$ python3 -q
>>> import numpy as np
>>> np.set_printoptions(suppress=True, linewidth=160)
>>> F = np.loadtxt("m.csv", delimiter=",")
>>> print(F)
[[ 6.  9. -3.  6.  0.]
 [ 4.  6. -2.  4.  0.]
 [12. 18. -6. 12.  0.]
 [ 6.  9. -3.  6.  0.]
 [14. 21. -7. 14.  0.]
 [ 2.  3. -1.  2.  0.]
 [ 8. 12. -4.  8.  0.]
 [10. 15. -5. 10.  0.]]
>>> f, r1 = F[0], F[2]
>>> print(f @ r1)
324.0
>>> p = (f @ r1) / (f @ f) * f
>>> print(p)
[12. 18. -6. 12.  0.]
>>> print(np.linalg.matrix_rank(np.outer(f, r1)))
1
>>> print((r1 - p) @ f)
0.0
>>> print(np.outer(f, r1))
[[ 72. 108. -36.  72.   0.]
 [108. 162. -54. 108.   0.]
 [-36. -54.  18. -36.  -0.]
 [ 72. 108. -36.  72.   0.]
 [  0.   0.  -0.   0.   0.]]
>>> rank = np.linalg.matrix_rank(F)
>>> print(rank)
1
>>> N = np.linalg.svd(F)[2][rank:].T
>>> print([int(np.linalg.matrix_rank(F[:i])) for i in range(1, len(F) + 1)])
[1, 1, 1, 1, 1, 1, 1, 1]
>>> print(np.round(N @ N.T, 2))
[[ 0.78 -0.33  0.11 -0.22  0.  ]
 [-0.33  0.5   0.17 -0.33  0.  ]
 [ 0.11  0.17  0.94  0.11  0.  ]
 [-0.22 -0.33  0.11  0.78  0.  ]
 [ 0.    0.    0.    0.    1.  ]]
>>> print(np.abs(np.diag(np.linalg.qr(F)[1])) > 1e-9)
[ True False False False False]
>>> B = F / np.linalg.norm(F, axis=1, keepdims=True)
>>> gram = B @ B.T
>>> print(np.degrees(np.arccos(np.clip(gram[1, 5], -1, 1))))
0.0
>>> print(gram[1].round(2))
[1. 1. 1. 1. 1. 1. 1. 1.]
>>> print(np.argwhere(np.triu(np.abs(gram) > 0.95, 1)))
[[0 1]
 [0 2]
 [0 3]
 [0 4]
 [0 5]
 [0 6]
 [0 7]
 [1 2]
 [1 3]
 [1 4]
 [1 5]
 [1 6]
 [1 7]
 [2 3]
 [2 4]
 [2 5]
 [2 6]
 [2 7]
 [3 4]
 [3 5]
 [3 6]
 [3 7]
 [4 5]
 [4 6]
 [4 7]
 [5 6]
 [5 7]
 [6 7]]
>>> Uu, sv, VT = np.linalg.svd(F)
>>> print(np.argmax(sv[:-1] / (sv[1:] + 1e-6)) + 1)
1
>>> B = Uu[:, :1] @ np.diag(sv[:1]) @ VT[:1]
>>> print(np.linalg.matrix_rank(F, rtol=0.05))
1
>>> mat = np.load("x.npy")
>>> print(mat)
[[ 7.26  4.61 -1.67  4.72]
 [-4.61  2.04 -1.29 -4.88]
 [ 3.81  2.62 -2.82 -1.1 ]
 [ 6.1  -5.47 -2.67  0.48]
 [ 5.7   7.94 -0.81  5.68]
 [-3.98  6.81  1.16  1.79]
 [ 6.01  2.36 -3.22 -0.14]
 [ 3.17  5.47 -1.95  0.62]
 [ 2.85  4.47  0.59  6.15]
 [ 0.93  5.65 -0.79  1.4 ]
 [ 6.07  2.58 -1.46  4.01]
 [ 1.06  3.15 -0.95  0.92]
 [ 1.16  9.35 -4.39 -6.42]
 [15.97 -2.92 -3.28  7.84]
 [ 5.16 -7.28 -2.93 -1.09]
 [ 2.52 11.56 -0.3   4.45]
 [ 4.57  0.49 -1.74  1.87]]
>>> Xs = (mat - mat.mean(axis=0)) / mat.std(axis=0)
>>> print(Xs.std(axis=0))
[1. 1. 1. 1.]
>>> print(np.argwhere(np.abs(Xs) > 2))
[[ 5  2]
 [12  3]
 [13  0]
 [14  1]]
>>> c = np.linalg.lstsq(np.delete(Xs, 1, axis=1), Xs[:, 1])[0]
>>> print(np.round(1 - np.var(Xs[:, 1] - np.delete(Xs, 1, axis=1) @ c), 2))
1.0
>>> Xs = mat - mat.mean(axis=0)
>>> evecs = np.linalg.svd(Xs)[2][:3]
>>> B = Xs - Xs @ evecs.T @ evecs
>>> print(np.round(B.std(axis=0), 2) + 0)
[0. 0. 0. 0.]
>>> print(np.round(np.cov(Xs @ evecs.T, rowvar=False), 2) + 0)
[[34.97  0.    0.  ]
 [ 0.   20.49  0.  ]
 [ 0.    0.    6.35]]
>>> print(np.round(np.diag(evecs.T @ evecs), 2))
[0.9  1.   0.25 0.86]
>>> Q, R = np.linalg.qr(mat)
>>> print(np.round(np.abs(np.diag(R)), 2))
[24.03 23.56  6.04  3.73]
>>> print(Q.shape, R.shape)
(17, 4) (4, 4)
>>> print(np.round(Q.T @ Q, 2) + 0)
[[1. 0. 0. 0.]
 [0. 1. 0. 0.]
 [0. 0. 1. 0.]
 [0. 0. 0. 1.]]
>>> Xs = mat - mat.mean(axis=0)
>>> Uu, sv, VT = np.linalg.svd(Xs, full_matrices=False)
>>> print(np.round(VT[0] * np.sign(VT[0, np.abs(VT[0]).argmax()]), 2))
[ 0.69 -0.65 -0.1   0.3 ]
>>> print(np.round(np.abs(VT[-1]), 2))
[0.32 0.03 0.87 0.37]
>>> print((np.sign(Uu[:, 0]) == np.sign(Uu[0, 0])).astype(int))
[1 0 0 1 0 0 1 0 0 0 1 0 0 1 1 0 1]
